In [1]: import numpy as np

In [2]: np.set_printoptions(precision=1, suppress=True, linewidth=160)

In [3]: E = np.array([[0.0, 0.0, 0.0, 2.0],
   ...:     [0.0, 0.0, 0.0, 4.0],
   ...:     [0.0, 0.0, 0.0, 3.0],
   ...:     [2.0, 4.0, 3.0, 0.0]])

In [4]: np.round(np.linalg.eigvalsh(E).min(), 1)
Out[4]: np.float64(-5.4)

In [5]: np.linalg.norm(E, axis=0)
Out[5]: array([2. , 4. , 3. , 5.4])

In [6]: np.round(np.linalg.norm(E, 2), 1)
Out[6]: np.float64(5.4)

In [7]: np.linalg.norm(E, axis=1).argmax()
Out[7]: np.int64(3)

In [8]: np.linalg.norm(E, axis=1)
Out[8]: array([2. , 4. , 3. , 5.4])

In [9]: E[0] @ E[2]
Out[9]: np.float64(6.0)

In [10]: round(float(np.linalg.norm(E) ** 2 / np.linalg.norm(E, 2) ** 2), 1)
Out[10]: 2.0

In [11]: round(np.linalg.norm(E[0] - E[2]), 1)
Out[11]: np.float64(1.0)

In [12]: round(float(np.linalg.norm(E, 1)), 1), np.round(np.linalg.norm(E, np.inf), 1)
Out[12]: (9.0, np.float64(9.0))

In [13]: left, sig, vt = np.linalg.svd(E)

In [14]: np.argmax(sig[:-1] / (sig[1:] + 1e-6)) + 1
Out[14]: np.int64(2)

In [15]: sig
Out[15]: array([ 5.4,  5.4,  0. , -0. ])

In [16]: other = left[:, :2] @ np.diag(sig[:2]) @ vt[:2]

In [17]: np.linalg.matrix_rank(other)
Out[17]: np.int64(2)

In [18]: other
Out[18]: 
array([[0., 0., 0., 2.],
       [0., 0., 0., 4.],
       [0., 0., 0., 3.],
       [2., 4., 3., 0.]])

In [19]: np.round(np.linalg.norm(E - other, 2), 1), sig[2]
Out[19]: (np.float64(0.0), np.float64(0.0))

In [20]: round(float(np.abs(E - other).max()), 1)
Out[20]: 0.0
